% python3 -q
>>> import numpy as np
>>> from numpy import linalg as LA
>>> np.set_printoptions(precision=2, suppress=True, linewidth=100)
>>> def tidy(a):
...     return np.round(a, 2) + 0
... 
>>> X = np.load("w.npy")
>>> X
array([[-3,  0, -3,  1, -2, -1],
       [-3,  1, -1,  3, -3,  3],
       [ 2,  1, -1, -2,  2, -2],
       [-1,  3, -1,  0,  0,  3],
       [-3,  1,  0,  3,  2, -1],
       [ 3, -1,  2,  3, -3, -3]])
>>> A2 = X / LA.norm(X, axis=1, keepdims=True)
>>> G = A2 @ A2.T
>>> (np.abs(G) > 0.9).astype(int)
array([[1, 0, 0, 0, 0, 0],
       [0, 1, 0, 0, 0, 0],
       [0, 0, 1, 0, 0, 0],
       [0, 0, 0, 1, 0, 0],
       [0, 0, 0, 0, 1, 0],
       [0, 0, 0, 0, 0, 1]])
>>> tidy(LA.norm(A2, axis=1))
array([1., 1., 1., 1., 1., 1.])
>>> (G - 2 * np.eye(6)).round(6).argmax(axis=1)
array([1, 0, 5, 1, 0, 1])
>>> m1 = np.arange(12).reshape(3, 4) + 4
>>> m1
array([[ 4,  5,  6,  7],
       [ 8,  9, 10, 11],
       [12, 13, 14, 15]])
>>> # rank 2
>>> t = np.radians(135)
>>> r_ = np.eye(4)
>>> r_[2, 2] = r_[0, 0] = np.cos(t)
>>> r_[2, 0], r_[0, 2] = -np.sin(t), np.sin(t)
>>> print(tidy(r_))
[[-0.71  0.    0.71  0.  ]
 [ 0.    1.    0.    0.  ]
 [-0.71  0.   -0.71  0.  ]
 [ 0.    0.    0.    1.  ]]
>>> A2 = m1 @ r_.T
>>> tidy(LA.svd(m1, compute_uv=False)), tidy(LA.svd(A2, compute_uv=False))
(array([34.99,  1.25,  0.  ]), array([34.99,  1.25,  0.  ]))
>>> tidy(LA.det(r_)), tidy(np.trace(r_))
(np.float64(1.0), np.float64(0.59))
>>> print(np.flatnonzero(LA.matrix_power((r_ != 0) + (r_.T != 0) + np.eye(4), 4)[0]))
[0 2]
>>> (r_ != 0).astype(int)
array([[1, 0, 1, 0],
       [0, 1, 0, 0],
       [1, 0, 1, 0],
       [0, 0, 0, 1]])
>>> t = np.deg2rad(120)
>>> F = np.eye(5)
>>> F[np.ix_([2, 3], [2, 3])] = [[np.cos(t), -np.sin(t)], [np.sin(t), np.cos(t)]]
>>> tidy(F)
array([[ 1.  ,  0.  ,  0.  ,  0.  ,  0.  ],
       [ 0.  ,  1.  ,  0.  ,  0.  ,  0.  ],
       [ 0.  ,  0.  , -0.5 , -0.87,  0.  ],
       [ 0.  ,  0.  ,  0.87, -0.5 ,  0.  ],
       [ 0.  ,  0.  ,  0.  ,  0.  ,  1.  ]])
>>> # columns are unit length and at right angles
>>> LA.matrix_rank(m1, rtol=0.1)
np.int64(1)
>>> np.argsort(-LA.norm(m1, axis=0).round(6), kind="stable")[:3]
array([3, 2, 1])
>>> tidy(LA.norm(m1, 2) / LA.norm(m1))
np.float64(1.0)
>>> LA.cond(m1) > 100
np.True_
>>> F[:, 4] @ F[:, 2]
np.float64(0.0)
>>> tidy(F.T @ F)
array([[1., 0., 0., 0., 0.],
       [0., 1., 0., 0., 0.],
       [0., 0., 1., 0., 0.],
       [0., 0., 0., 1., 0.],
       [0., 0., 0., 0., 1.]])
>>> x0 = np.array([2, 2, 2, 2, 2])
>>> target = F @ x0
>>> print(tidy(target))
[ 2.    2.   -2.73  0.73  2.  ]
>>> tidy(LA.solve(F.T, F[2]))
array([0., 0., 1., 0., 0.])
>>> tidy(LA.solve(F, F[:, 0]))
array([1., 0., 0., 0., 0.])
>>> print(tidy(LA.solve(F, target + F[:, 3])))
[2. 2. 2. 3. 2.]
>>> tidy(LA.solve(F, 4 * target))
array([8., 8., 8., 8., 8.])
>>> f, v = F[4], F[1]
>>> f @ f
np.float64(1.0)
>>> f @ v
np.float64(0.0)
>>> p = (f @ v) / (f @ f) * f
>>> print(p)
[0. 0. 0. 0. 0.]
>>> print(v - p)
[0. 1. 0. 0. 0.]
>>> tidy(LA.norm(f + v) ** 2 + LA.norm(f - v) ** 2)
np.float64(4.0)
>>> LA.matrix_rank(np.outer(f, v))
np.int64(1)
>>> x0 = np.array([3, 3, 3, 1, 0])
>>> tidy(LA.inv(F))
array([[ 1.  ,  0.  ,  0.  ,  0.  ,  0.  ],
       [ 0.  ,  1.  ,  0.  ,  0.  ,  0.  ],
       [ 0.  ,  0.  , -0.5 ,  0.87,  0.  ],
       [ 0.  ,  0.  , -0.87, -0.5 ,  0.  ],
       [ 0.  ,  0.  ,  0.  ,  0.  ,  1.  ]])
>>> print(tidy(F.T @ (F @ x0)))
[3. 3. 3. 1. 0.]
>>> W0 = np.array([[0.1, 3.0, -2.0, 2.0],
...     [1.0, -0.9, -2.0, 0.0],
...     [-2.0, -1.0, 0.1, -2.0],
...     [0.0, 3.0, -2.0, 2.1]])
>>> x0 = np.array([2, 3, -1, 1])
>>> target = W0 @ x0
>>> beta, lr = np.zeros(4), 1 / LA.norm(W0, 2) ** 2
>>> for i in range(5):
...     beta -= lr * W0.T @ (W0 @ beta - target)
...     if i % 1 == 0: print(i, round(LA.norm(W0 @ beta - target), 2))
... 
0 1.96
1 1.7
2 1.47
3 1.28
4 1.11
>>> tidy(beta)
array([ 0.84,  2.2 , -1.29,  2.03])
>>> tidy(LA.cond(W0))
np.float64(72.87)
>>> left, sig = LA.svd(W0)
Traceback (most recent call last):
  File "<python-input-60>", line 1, in <module>
    left, sig = LA.svd(W0)
    ^^^^^^^^^
ValueError: too many values to unpack (expected 2)
>>> left, sig, Vt = LA.svd(W0, full_matrices=False)
>>> np.abs(left[:, 0]).round(6).argmax()
np.int64(3)
>>> print(tidy(left.T @ left))
[[1. 0. 0. 0.]
 [0. 1. 0. 0.]
 [0. 0. 1. 0.]
 [0. 0. 0. 1.]]
>>> tidy(left.T @ W0 @ Vt.T)
array([[6.19, 0.  , 0.  , 0.  ],
       [0.  , 2.46, 0.  , 0.  ],
       [0.  , 0.  , 2.2 , 0.  ],
       [0.  , 0.  , 0.  , 0.08]])
